$ python -q
>>> import numpy as np
>>> np.set_printoptions(suppress=True, linewidth=120)
>>> m1 = np.load("sample12.npy")
>>> m1.round(2)
array([[-1.56,  1.77,  1.85],
       [-0.85, -2.41,  1.58],
       [ 2.41,  0.29,  1.76]])
>>> other = np.array([[0, 1, 2], [1, 0, 0], [0, 1, -3]])
>>> np.linalg.matrix_rank(m1 @ other)
np.int64(3)
>>> np.round(m1 @ other, 2)
array([[ 1.77,  0.29, -8.69],
       [-2.41,  0.72, -6.43],
       [ 0.29,  4.17, -0.44]])
>>> np.round(np.einsum("ik,kj->ij", m1, other), 2)
array([[ 1.77,  0.29, -8.69],
       [-2.41,  0.72, -6.43],
       [ 0.29,  4.17, -0.44]])
>>> np.round(other.T @ m1.T, 2)
array([[ 1.77, -2.41,  0.29],
       [ 0.29,  0.72,  4.17],
       [-8.69, -6.43, -0.44]])
>>> rng = np.random.default_rng(554)
>>> lab = rng.permutation(3)
>>> other = m1[:, lab] * rng.choice([-1, 1], 3)
>>> other.round(2)
array([[ 1.56, -1.77, -1.85],
       [ 0.85,  2.41, -1.58],
       [-2.41, -0.29, -1.76]])
>>> Uu, _, Vh = np.linalg.svd(m1.T @ other)
>>> np.round(np.linalg.lstsq(m1, other)[0], 2) + 0
array([[-1.,  0.,  0.],
       [ 0., -1.,  0.],
       [ 0.,  0., -1.]])
>>> O, R = np.linalg.qr(other)
>>> np.abs(np.diag(R))
array([3., 3., 3.])
>>> np.round(O.T @ O, 2) + 0
array([[1., 0., 0.],
       [0., 1., 0.],
       [0., 0., 1.]])
>>> abs(R[0, 0]), round(np.linalg.norm(other[:, 0]), 2)
(np.float64(3.0), np.float64(3.0))
>>> round(np.trace(O @ O.T), 2)
np.float64(3.0)
>>> other = np.linalg.inv(m1)
>>> round(np.linalg.det(m1) * np.linalg.det(other), 2)
np.float64(1.0)
>>> np.round(np.linalg.inv(other), 2)
array([[-1.56,  1.77,  1.85],
       [-0.85, -2.41,  1.58],
       [ 2.41,  0.29,  1.76]])
>>> round(np.linalg.slogdet(m1)[0], 2)
np.float64(1.0)
>>> np.round(m1 @ other, 2) + 0
array([[1., 0., 0.],
       [0., 1., 0.],
       [0., 0., 1.]])
>>> round(np.linalg.cond(m1), 2)
np.float64(1.0)
>>> (np.abs(other) > 1e-9).astype(int)
array([[1, 1, 1],
       [1, 1, 1],
       [1, 1, 1]])
>>> O, vecs = np.linalg.qr(m1[:, :1])[0], np.linalg.qr(m1[:, 1:])[0]
>>> sig = np.linalg.svd(O.T @ vecs, compute_uv=False)
>>> round(np.linalg.norm(O @ O.T - vecs @ vecs.T, 2), 2)
np.float64(1.0)
>>> (sig > 0.9).sum()
np.int64(0)
>>> np.round(np.degrees(np.arccos(sig.clip(0, 1))), 2)
array([90.])
>>> sig.round(2) + 0
array([0.])
>>> F = np.array([[3.0, 1.0, 1.0], [1.0, 3.0, 1.0], [1.0, 1.0, 3.0]])
>>> # symmetric, so the eigenvalues are real
>>> Lm = np.linalg.cholesky(F)
>>> round(np.prod(np.diag(Lm)) ** 2, 2), np.round(np.linalg.det(F), 2)
(np.float64(20.0), np.float64(20.0))
>>> np.round(Lm @ Lm.T, 2)
array([[3., 1., 1.],
       [1., 3., 1.],
       [1., 1., 3.]])
>>> Lm.round(2)
array([[1.73, 0.  , 0.  ],
       [0.58, 1.63, 0.  ],
       [0.58, 0.41, 1.58]])
>>> np.linalg.eigvalsh(F).min() > 0
np.True_
>>> mat = np.loadtxt("mat.csv", delimiter=",")
>>> mat
array([[ 2.,  1., -3.],
       [ 0.,  0.,  0.],
       [-2.,  1., -1.],
       [ 2.,  4., -1.],
       [-2.,  1., -1.],
       [ 0.,  0.,  0.],
       [ 0.,  0.,  0.],
       [ 2.,  1., -3.],
       [ 0.,  2., -4.],
       [-2., -2., -3.],
       [ 0.,  3.,  2.],
       [-2., -2., -3.],
       [ 0.,  0.,  0.],
       [ 0.,  0.,  0.],
       [ 0.,  3.,  2.],
       [ 0.,  3.,  2.],
       [-2., -2., -3.]])
>>> # rows 2 and 4 are equal
>>> other = np.c_[mat[:, :2] @ np.array([[2, 1], [0, 2]]), np.array([-2, -2, 1, 2, -2, 0, 0, 2, -1, 2, -1, 2, -1, 0, 2, 1, 1])]
>>> other
array([[ 4.,  4., -2.],
       [ 0.,  0., -2.],
       [-4.,  0.,  1.],
       [ 4., 10.,  2.],
       [-4.,  0., -2.],
       [ 0.,  0.,  0.],
       [ 0.,  0.,  0.],
       [ 4.,  4.,  2.],
       [ 0.,  4., -1.],
       [-4., -6.,  2.],
       [ 0.,  6., -1.],
       [-4., -6.,  2.],
       [ 0.,  0., -1.],
       [ 0.,  0.,  0.],
       [ 0.,  6.,  2.],
       [ 0.,  6.,  1.],
       [-4., -6.,  1.]])
>>> np.linalg.matrix_rank(np.c_[mat, other])
np.int64(4)
>>> np.round(np.linalg.norm(np.linalg.qr(mat)[0].T @ other, axis=0) ** 2 / ((other ** 2).sum(axis=0) + 1e-12), 2)
array([1.  , 1.  , 0.04])
>>> np.linalg.matrix_rank(other)
np.int64(3)
>>> J = np.load("layer17.npy")
>>> J
array([[13,  3,  9, -3],
       [ 3,  3,  5, -1],
       [ 9,  5, 10, -3],
       [-3, -1, -3, 13]])
>>> P = np.triu(np.array([[1, 0, -1, 0], [2, 1, 1, 1], [0, 1, -2, -2], [0, 1, 0, -2]]), 1) + np.eye(4)
>>> other = P @ J @ np.linalg.inv(P)
>>> np.linalg.matrix_rank(other)
np.int64(4)
>>> E = np.loadtxt("arr.csv", delimiter=",")
>>> E
array([[-2.,  4., -1.],
       [ 5., -4.,  5.],
       [ 0.,  0.,  0.],
       [ 0.,  0.,  0.],
       [ 2.,  1.,  0.],
       [-2.,  4., -1.],
       [-2.,  4., -1.],
       [-2.,  4., -1.],
       [ 5.,  1.,  4.],
       [ 3.,  0.,  4.],
       [ 2.,  1.,  0.],
       [ 3.,  0.,  4.],
       [-2.,  4., -1.],
       [ 7., -3.,  5.],
       [-2.,  4., -1.],
       [-2.,  4., -1.],
       [ 2.,  1.,  0.],
       [ 0.,  0.,  0.],
       [ 5., -4.,  5.],
       [ 5., -4.,  5.],
       [ 0.,  0.,  0.],
       [ 0.,  0.,  0.],
       [ 0.,  5., -1.],
       [ 5., -4.,  5.],
       [ 0.,  0.,  0.],
       [ 0.,  0.,  0.]])
>>> # row 3 repeats row 2
>>> x = np.array([1, 2, 2])
>>> y = E @ x
>>> np.round(np.linalg.solve(E.T @ E, E.T @ y), 2)
array([1., 2., 2.])
>>> np.round(np.linalg.lstsq(E, y)[0], 2)
array([1., 2., 2.])
>>> y
array([ 4.,  7.,  0.,  0.,  4.,  4.,  4.,  4., 15., 11.,  4., 11.,  4., 11.,  4.,  4.,  4.,  0.,  7.,  7.,  0.,  0.,
        8.,  7.,  0.,  0.])
>>> y = y + 0.02 * rng.normal(size=26)
>>> y.round(2) + 0
array([ 3.99,  7.01, -0.01, -0.02,  3.98,  3.99,  3.96,  4.01, 15.  , 11.01,  3.98, 10.98,  3.99, 11.02,  4.01,  3.96,
        4.02, -0.04,  7.03,  6.97,  0.  , -0.01,  8.04,  6.97, -0.01, -0.02])
>>> c, *_ = np.linalg.lstsq(E, y)
>>> np.round(E.T @ (y - E @ c), 2) + 0
array([0., 0., 0.])
>>> [round(float(np.linalg.norm(np.linalg.solve(E.T @ E + lam * np.eye(3), E.T @ y))), 2) for lam in (0, 1, 10, 100)]
[3.0, 2.96, 2.67, 1.49]
>>> def softmax(z):
...     e = np.exp(z - z.max(axis=-1, keepdims=True))
...     return e / e.sum(axis=-1, keepdims=True)
... 
>>> np.round(softmax(J).sum(axis=1), 2)
array([1., 1., 1., 1.])
>>> S = J @ J.T / np.sqrt(4)
>>> np.round(softmax(S), 2) + 0
array([[1.  , 0.  , 0.  , 0.  ],
       [0.62, 0.  , 0.38, 0.  ],
       [1.  , 0.  , 0.  , 0.  ],
       [0.  , 0.  , 0.  , 1.  ]])
>>> dist = np.linalg.norm(E[:, None] - E[None], axis=-1)
>>> np.flatnonzero(dist[17] < dist.mean() / 2)
array([ 2,  3,  4, 10, 16, 17, 20, 21, 24, 25])
>>> dist.mean(axis=1).argmax()
np.int64(13)
>>> np.round(np.linalg.norm(E, axis=1), 2)
array([4.58, 8.12, 0.  , 0.  , 2.24, 4.58, 4.58, 4.58, 6.48, 5.  , 2.24, 5.  , 4.58, 9.11, 4.58, 4.58, 2.24, 0.  ,
       8.12, 8.12, 0.  , 0.  , 5.1 , 8.12, 0.  , 0.  ])
>>> np.round(np.linalg.norm(E - E.mean(axis=0), axis=1), 2)
array([5.04, 7.2 , 1.75, 1.75, 1.43, 5.04, 5.04, 5.04, 4.82, 3.49, 1.43, 3.49, 5.04, 7.93, 5.04, 5.04, 1.43, 1.75,
       7.2 , 7.2 , 1.75, 1.75, 4.94, 7.2 , 1.75, 1.75])
>>> cent = np.array([[0.5, -0.6, -1.0]])
>>> A = np.array([[-2],
...     [-3],
...     [3],
...     [-2],
...     [1],
...     [1],
...     [-3],
...     [3],
...     [-2],
...     [1],
...     [-1],
...     [0],
...     [-3],
...     [-2],
...     [-3],
...     [-3],
...     [2],
...     [-2],
...     [0],
...     [-3],
...     [3],
...     [0],
...     [0],
...     [1],
...     [1]]) @ cent + 0.02 * rng.normal(size=(25, 3))
>>> A.round(2) + 0
array([[-1.01,  1.21,  2.  ],
       [-1.47,  1.81,  3.  ],
       [ 1.49, -1.82, -3.01],
       [-1.02,  1.24,  1.99],
       [ 0.53, -0.58, -1.01],
       [ 0.5 , -0.59, -0.97],
       [-1.49,  1.83,  3.01],
       [ 1.5 , -1.81, -2.96],
       [-0.99,  1.16,  1.99],
       [ 0.53, -0.62, -1.  ],
       [-0.49,  0.58,  1.01],
       [-0.02,  0.01,  0.  ],
       [-1.49,  1.83,  3.  ],
       [-1.01,  1.26,  1.99],
       [-1.51,  1.81,  3.02],
       [-1.49,  1.81,  2.97],
       [ 0.99, -1.18, -1.99],
       [-0.98,  1.21,  2.02],
       [ 0.03, -0.01,  0.04],
       [-1.51,  1.8 ,  3.02],
       [ 1.52, -1.8 , -3.01],
       [ 0.02, -0.01,  0.02],
       [-0.02,  0.01,  0.02],
       [ 0.49, -0.63, -1.  ],
       [ 0.5 , -0.56, -1.  ]])
>>> lab = A[:, 1] > np.median(A[:, 1])
>>> r0 = A[lab].mean(axis=0) - A[~lab].mean(axis=0)
>>> lab.astype(int)
array([1, 1, 0, 1, 0, 0, 1, 0, 1, 0, 1, 0, 1, 1, 1, 1, 0, 1, 0, 1, 0, 0, 0, 0, 0])
>>> np.argsort(-np.abs(r0).round(6), kind="stable")
array([2, 1, 0])
>>> Xc = A - A.mean(axis=0)
>>> vecs = np.linalg.svd(Xc)[2][:1]
>>> other = Xc - Xc @ vecs.T @ vecs
>>> np.linalg.norm(other, axis=1).round(6).argmax()
np.int64(13)
>>> np.round(np.diag(vecs.T @ vecs), 2)
array([0.16, 0.23, 0.62])
>>> np.round(other.std(axis=0), 2)
array([0.01, 0.02, 0.01])
>>> round(float(np.linalg.norm(other) / np.linalg.norm(Xc)), 2)
0.01
>>> np.round(np.cov(Xc @ vecs.T, rowvar=False), 2)
np.float64(7.0)
>>> [round(float(x), 2) for x in np.linalg.svd(A, compute_uv=False)[:3]]
[13.38, 0.1, 0.08]
>>> round(float(np.linalg.norm(A, 2) / np.linalg.norm(A)), 2)
1.0
>>> round(np.log10(np.linalg.cond(A)))
2
>>> np.linalg.cond(A) > 100
np.True_
>>> np.argsort(-np.linalg.norm(A, axis=0).round(6), kind="stable")[:3]
array([2, 1, 0])
>>> other = A / np.linalg.norm(A, axis=1, keepdims=True)
>>> gram = other @ other.T
>>> np.round(np.linalg.norm(other, axis=1), 2)
array([1., 1., 1., 1., 1., 1., 1., 1., 1., 1., 1., 1., 1., 1., 1., 1., 1., 1., 1., 1., 1., 1., 1., 1., 1.])
>>> x = np.ones(3)
>>> for _ in range(3):
...     x = F @ x
...     x /= np.linalg.norm(x)
...     print(round(x @ F @ x, 2))
... 
5.0
5.0
5.0
>>> x.round(2)
array([0.58, 0.58, 0.58])
